% python3 -q
>>> import numpy as np
>>> import numpy.linalg as la
>>> np.set_printoptions(precision=2, suppress=True, linewidth=160)
>>> def tidy(a):
...     return np.round(a, 2) + 0
... 
>>> C = 20 * np.array([[-0.1, 0.0, -0.3], [0.7, 0.3, 2.2], [-1.1, 0.4, -1.5]])
>>> rng = np.random.default_rng(22759)
>>> idx = rng.integers(0, 3, 24)
>>> arr = C[idx] + rng.normal(size=(24, 3))
>>> tidy(arr)
array([[ 15.6 ,   6.9 ,  43.03],
       [-22.65,  10.42, -30.42],
       [ -1.08,  -1.61,  -6.19],
       [ -2.29,  -0.26,  -5.84],
       [-21.47,   8.13, -31.12],
       [ 14.21,   5.2 ,  44.77],
       [-22.87,   8.29, -28.53],
       [-23.52,   6.55, -29.67],
       [ 14.63,   6.45,  43.1 ],
       [ -3.54,  -0.8 ,  -6.48],
       [ 14.62,   4.75,  42.87],
       [-22.15,   7.11, -30.41],
       [ -1.98,  -0.78,  -5.63],
       [ 14.24,   4.99,  44.06],
       [-22.5 ,   7.97, -30.77],
       [-22.78,   7.73, -30.65],
       [ 16.22,   5.26,  42.86],
       [-20.75,   7.95, -30.24],
       [ -2.1 ,   3.37,  -5.63],
       [ 14.51,   5.79,  44.45],
       [ -3.31,   0.42,  -6.61],
       [-21.39,   6.98, -30.42],
       [-22.38,   7.24, -32.37],
       [ 14.49,   7.5 ,  44.94]])
>>> cen = arr - arr.mean(axis=0)
>>> vecs = la.svd(cen)[2][:2]
>>> out = cen - cen @ vecs.T @ vecs
>>> tidy(np.cov(cen @ vecs.T, rowvar=False))
array([[1338.27,    0.  ],
       [   0.  ,   20.04]])
>>> la.norm(out, axis=1).round(6).argmax()
np.int64(18)
>>> J = np.load("a.npy")
>>> J
array([[-0.77,  0.8 ,  0.7 ],
       [ 1.06,  0.4 , -1.1 ],
       [ 0.81,  2.1 , -0.8 ],
       [-1.04, -0.3 ,  1.1 ],
       [-0.5 , -0.2 ,  0.5 ],
       [-1.15, -2.5 ,  1.2 ],
       [-0.46, -0.2 ,  0.5 ],
       [ 0.52,  1.7 , -0.5 ],
       [ 1.67,  0.4 , -1.7 ],
       [-0.33,  0.2 ,  0.4 ],
       [-0.2 , -0.7 ,  0.2 ],
       [ 0.63, -0.7 , -0.6 ],
       [ 0.16, -1.7 , -0.1 ],
       [-1.03, -1.3 ,  1.1 ],
       [-0.11, -0.4 ,  0.1 ],
       [ 0.57,  1.4 , -0.6 ],
       [ 1.21,  1.4 , -1.2 ],
       [ 0.05,  0.2 , -0.1 ],
       [ 0.51,  0.2 , -0.5 ],
       [ 1.75,  1.3 , -1.8 ],
       [ 0.49,  1.  , -0.5 ],
       [ 0.93,  0.9 , -0.9 ],
       [-0.46,  0.8 ,  0.5 ],
       [-1.64, -0.7 ,  1.6 ],
       [ 0.48, -0.6 , -0.5 ],
       [ 0.99,  0.1 , -1.  ],
       [-0.44, -0.3 ,  0.4 ]])
>>> C = J[[22, 6]].astype(float)
>>> for _ in range(6):
...     idx = la.norm(J[:, None] - C, axis=-1).argmin(axis=1)
...     C = np.array([J[idx == j].mean(axis=0) for j in range(2)])
... 
>>> idx
array([1, 0, 0, 1, 1, 1, 1, 0, 0, 1, 1, 1, 1, 1, 1, 0, 0, 1, 0, 0, 0, 0, 1, 1, 1, 0, 1])
>>> tidy(C[1] - C[0])
array([-1.38, -1.47,  1.4 ])
>>> ang = np.radians(45)
>>> R = np.eye(3)
>>> R[2, 2] = R[0, 0] = np.cos(ang)
>>> R[2, 0], R[0, 2] = -np.sin(ang), np.sin(ang)
>>> tidy(R)
array([[ 0.71,  0.  ,  0.71],
       [ 0.  ,  1.  ,  0.  ],
       [-0.71,  0.  ,  0.71]])
>>> out = J @ R.T
>>> np.allclose(J @ J.T, out @ out.T)
True
>>> np.allclose(la.norm(J, axis=1), la.norm(out, axis=1))
True
>>> tidy(la.det(R)), tidy(np.trace(R))
(np.float64(1.0), np.float64(2.41))
>>> x = np.array([3, 2, 3])
>>> (J @ x).argmax()
np.int64(2)
>>> x @ J
Traceback (most recent call last):
  File "<python-input-31>", line 1, in <module>
    x @ J
    ~~^~~
ValueError: matmul: Input operand 1 has a mismatch in its core dimension 0, with gufunc signature (n?,k),(k,m?)->(n?,m?) (size 27 is different from 3)
>>> np.sign((J @ x).round(6))
array([ 1.,  1.,  1., -1., -1., -1., -1.,  1.,  1.,  1., -1., -1., -1., -1., -1.,  1.,  1.,  1.,  1.,  1.,  1.,  1.,  1., -1., -1.,  1., -1.])
>>> out = np.c_[J[:, :1] @ np.array([[0]]), np.array([4, -3, -5, 2, 3, -1, -2, 5, 3, 4, -2, -5, 1, 1, -3, 3, -2, -2, 0, -1, 2, 0, -4, 0, 0, -5, 4])]
>>> out
array([[ 0.,  4.],
       [ 0., -3.],
       [ 0., -5.],
       [ 0.,  2.],
       [ 0.,  3.],
       [ 0., -1.],
       [ 0., -2.],
       [ 0.,  5.],
       [ 0.,  3.],
       [ 0.,  4.],
       [ 0., -2.],
       [ 0., -5.],
       [ 0.,  1.],
       [ 0.,  1.],
       [ 0., -3.],
       [ 0.,  3.],
       [ 0., -2.],
       [ 0., -2.],
       [ 0.,  0.],
       [ 0., -1.],
       [ 0.,  2.],
       [ 0.,  0.],
       [ 0., -4.],
       [ 0.,  0.],
       [ 0.,  0.],
       [ 0., -5.],
       [ 0.,  4.]])
>>> la.matrix_rank(out)
np.int64(1)
>>> tidy(la.norm(out - J @ la.lstsq(J, out)[0], axis=0))
array([ 0.  , 14.64])
>>> tidy(la.lstsq(J, out[:, 0])[0])
array([0., 0., 0.])
>>> tidy(la.norm(J, 2) / la.norm(J))
np.float64(0.89)
>>> la.cond(J) > 100
np.False_
>>> tidy(np.abs(la.svd(J)[2][-1]))
array([0.71, 0.01, 0.7 ])
>>> data = np.loadtxt("mat.csv", delimiter=",")
>>> data
array([[ 0.25,  1.32, -0.51],
       [-0.95,  0.35, -1.26],
       [-0.61,  3.69, -1.98],
       [ 0.22,  1.45, -0.63],
       [-0.18, -6.93,  3.14],
       [ 0.23, 10.24, -4.08],
       [ 0.43, -5.62,  2.57],
       [-0.24, -0.33, -0.02],
       [ 1.67, -2.07,  1.76],
       [ 1.12, -4.  ,  2.13],
       [ 0.7 , -2.3 ,  1.1 ],
       [ 0.74,  0.15, -0.12],
       [-1.2 ,  3.84, -1.81],
       [ 0.87, -8.52,  4.67],
       [ 0.25, -2.5 ,  1.18],
       [ 0.95,  3.65, -1.2 ],
       [-0.15, 10.09, -4.09],
       [-0.37, -1.85,  0.25],
       [ 1.62,  0.43,  0.34],
       [-0.21, -4.69,  1.99],
       [ 0.06, -9.38,  4.13],
       [-0.8 , -1.98,  0.48],
       [-0.43, -7.  ,  2.77],
       [ 0.56,  0.55,  0.25]])
>>> gram = np.cov(data, rowvar=False)
>>> tidy(np.corrcoef(data[:, 1], data[:, 0])[0, 1])
np.float64(-0.12)
>>> np.argsort(-data.std(axis=0).round(6), kind="stable")
array([1, 2, 0])
>>> tidy(data.std(axis=0))
array([0.74, 4.93, 2.21])
>>> tidy(np.polyfit(data[:, 1], data[:, 0], 1))
array([-0.02,  0.17])
>>> np.argwhere(np.triu(np.abs(np.corrcoef(data.T)) > 0.8, 1))
array([[1, 2]])
>>> K = np.load("test1.npy")
>>> K
array([[ 0.89,  1.79],
       [ 1.79, -0.89]])
>>> # equal to its transpose
>>> cen = data - data.mean(axis=0)
>>> vecs = la.svd(cen)[2][:1]
>>> out = cen - cen @ vecs.T @ vecs
>>> la.norm(out, axis=1).round(6).argmax()
np.int64(8)
>>> tidy(np.diag(vecs.T @ vecs))
array([0.  , 0.84, 0.16])
>>> out = la.invert(K)
Traceback (most recent call last):
  File "<python-input-57>", line 1, in <module>
    out = la.invert(K)
          ^^^^^^^^^
AttributeError: module 'numpy.linalg' has no attribute 'invert'
>>> out = la.inv(K)
>>> (np.abs(out) > 1e-9).astype(int)
array([[1, 1],
       [1, 1]])
>>> tidy(out)
array([[ 0.22,  0.45],
       [ 0.45, -0.22]])
>>> np.allclose(out, K.T)
False
>>> tidy(la.cond(K))
np.float64(1.0)
>>> tidy(la.det(K) * la.det(out))
np.float64(1.0)
>>> left, sig, Vt = la.svd(out, full_matrices=False)
>>> Vt @ Vt.T
array([[1., 0.],
       [0., 1.]])
>>> tidy(np.sqrt((sig ** 2).sum())), tidy(la.norm(out))
(np.float64(0.71), np.float64(0.71))
>>> tidy(sig)
array([0.5, 0.5])
>>> sig / sig[0]
array([1., 1.])
>>> np.allclose(left * sig @ Vt, out)
True
>>> left.shape, sig.shape, Vt.shape
((2, 2), (2,), (2, 2))
>>> tidy(left.T @ out @ Vt.T)
array([[0.5, 0. ],
       [0. , 0.5]])
>>> tidy(la.det(K[::-1]))
np.float64(4.0)
>>> np.einsum("ii->", K)
np.float64(0.0)
>>> np.kron(np.eye(2, dtype=int), K)
array([[ 0.89,  1.79,  0.  ,  0.  ],
       [ 1.79, -0.89,  0.  , -0.  ],
       [ 0.  ,  0.  ,  0.89,  1.79],
       [ 0.  , -0.  ,  1.79, -0.89]])
>>> out = np.array([[2, 3, 3, 2], [5, 5, 1, 3], [4, 0, 1, 0], [3, 5, 0, 3]])
>>> X = out + out.T
>>> X
array([[ 4,  8,  7,  5],
       [ 8, 10,  1,  8],
       [ 7,  1,  2,  0],
       [ 5,  8,  0,  6]])
>>> # equal to its transpose
>>> [round(float(la.det(X[:i, :i])), 2) + 0 for i in range(1, 5)]
[4.0, -24.0, -430.0, 289.0]
>>> np.all(la.eigvalsh(X) > 0)
np.False_
>>> try:
...     la.cholesky(X)
... except la.LinAlgError as e:
...     print("failed:", e)
... 
failed: Matrix is not positive definite
>>> A = np.load("dump.npy")
>>> A
array([[6., 1., 1.],
       [1., 6., 1.],
       [1., 1., 6.]])
>>> # equal to its transpose
>>> proj = np.triu(np.array([[0, 1, 3], [3, 0, 3], [0, 1, 2]]), 1) + np.eye(3)
>>> out = proj @ A @ la.inv(proj)
>>> la.matrix_rank(out)
np.int64(3)
>>> proj @ A - A @ proj
array([[ 4.,  3., -2.],
       [ 3.,  2., -3.],
       [ 0., -1., -6.]])
>>> np.trace(out), np.trace(A)
(np.float64(18.0), np.float64(18.0))
>>> np.fft.fft(A[0])
array([8.+0.j, 5.+0.j, 5.+0.j])
>>> np.allclose(A @ A.T, A.T @ A)
True
>>> A @ np.ones(3)
array([8., 8., 8.])
>>> (A @ A)[0]
array([38., 13., 13.])
>>> Q, R = la.qr(A)
>>> tidy(abs(R[0, 0])), tidy(la.norm(A[:, 0]))
(np.float64(6.16), np.float64(6.16))
>>> tidy(Q.T @ Q)
array([[1., 0., 0.],
       [0., 1., 0.],
       [0., 0., 1.]])
>>> tidy(np.abs(np.diag(R)))
array([6.16, 5.79, 5.6 ])
>>> np.allclose(R.T @ R, A.T @ A)
True
>>> Q.shape, R.shape
((3, 3), (3, 3))
>>> tidy(R)
array([[-6.16, -2.11, -2.11],
       [ 0.  , -5.79, -1.48],
       [ 0.  ,  0.  ,  5.6 ]])
>>> out = np.array([[1, 0], [2, 2]])
>>> C = np.kron(out, R)
>>> tidy(C)
array([[ -6.16,  -2.11,  -2.11,   0.  ,   0.  ,   0.  ],
       [  0.  ,  -5.79,  -1.48,   0.  ,   0.  ,   0.  ],
       [  0.  ,   0.  ,   5.6 ,   0.  ,   0.  ,   0.  ],
       [-12.33,  -4.22,  -4.22, -12.33,  -4.22,  -4.22],
       [  0.  , -11.58,  -2.95,   0.  , -11.58,  -2.95],
       [  0.  ,   0.  ,  11.2 ,   0.  ,   0.  ,  11.2 ]])
>>> tidy(la.norm(C, 2)), tidy(la.norm(out, 2) * la.norm(R, 2))
(np.float64(23.37), np.float64(23.37))
>>> w, vecs = la.eigh(A)
>>> x = np.array([1, 3, 0])
>>> tidy(vecs * np.sqrt(w) @ vecs.T)
array([[2.43, 0.2 , 0.2 ],
       [0.2 , 2.43, 0.2 ],
       [0.2 , 0.2 , 2.43]])
>>> x @ A @ x / (x @ x), tidy(w[0]), tidy(w[-1])
(np.float64(6.6), np.float64(5.0), np.float64(8.0))
>>> (np.sign(vecs[:, -1].round(6)) == np.sign(vecs[0, -1].round(6))).astype(int)
array([1, 1, 1])
>>> tidy(vecs * np.maximum(w, 0) @ vecs.T)
array([[6., 1., 1.],
       [1., 6., 1.],
       [1., 1., 6.]])
>>> mat = np.loadtxt("arr.csv", delimiter=",")
>>> mat
array([[ 0.,  9., 28.],
       [ 0.,  3., 10.],
       [ 0., 11., 34.],
       [ 0.,  9., 28.],
       [ 0.,  3., 10.],
       [ 0.,  3., 10.],
       [ 0.,  7., 22.],
       [ 0.,  5., 16.],
       [ 0.,  7., 22.],
       [ 0., 11., 34.],
       [ 0.,  9., 28.],
       [ 0.,  5., 16.],
       [ 0., 11., 34.],
       [ 0.,  9., 28.],
       [ 0.,  3., 10.],
       [ 0., 11., 34.],
       [ 0.,  9., 28.],
       [ 0.,  7., 22.],
       [ 0., 11., 34.],
       [ 0., 11., 34.],
       [ 0.,  1.,  4.],
       [ 0.,  9., 28.]])
>>> gram = mat.T @ mat
>>> tidy(la.eigvalsh(gram)[::-1])
array([15465.68,     0.32,     0.  ])
>>> la.matrix_rank(gram)
np.int64(2)
>>> np.diag(gram)
array([    0.,  1446., 14020.])
>>> (mat @ mat.T).shape
(22, 22)
>>> left, sig, Vt = la.svd(mat, full_matrices=False)
>>> tidy(np.cumsum(sig ** 2) / np.sum(sig ** 2))
array([1., 1., 1.])
>>> tidy(np.sqrt((sig ** 2).sum())), tidy(la.norm(mat))
(np.float64(124.36), np.float64(124.36))
>>> tidy(sig / sig[0])
array([1., 0., 0.])
>>> feats = np.load("data.npy")
>>> feats
array([[0, 0, 1, 0],
       [0, 0, 0, 0],
       [1, 0, 0, 0],
       [0, 0, 0, 0]])
>>> # columns 1 and 3 are equal
>>> np.allclose(mat[:-1].T @ la.lstsq(mat[:-1].T, mat[-1])[0], mat[-1])
True
>>> la.lstsq(mat[:-1].T, mat[-1])[2]
np.int32(2)
>>> tidy(mat @ la.pinv(mat) @ mat)
array([[ 0.,  9., 28.],
       [ 0.,  3., 10.],
       [ 0., 11., 34.],
       [ 0.,  9., 28.],
       [ 0.,  3., 10.],
       [ 0.,  3., 10.],
       [ 0.,  7., 22.],
       [ 0.,  5., 16.],
       [ 0.,  7., 22.],
       [ 0., 11., 34.],
       [ 0.,  9., 28.],
       [ 0.,  5., 16.],
       [ 0., 11., 34.],
       [ 0.,  9., 28.],
       [ 0.,  3., 10.],
       [ 0., 11., 34.],
       [ 0.,  9., 28.],
       [ 0.,  7., 22.],
       [ 0., 11., 34.],
       [ 0., 11., 34.],
       [ 0.,  1.,  4.],
       [ 0.,  9., 28.]])
>>> np.unique(mat.round(6), axis=0).shape
(6, 3)
>>> np.abs(np.diag(la.qr(mat)[1])) > 1e-9
array([False,  True,  True])
>>> tidy(np.trace(la.pinv(mat) @ mat))
np.float64(2.0)
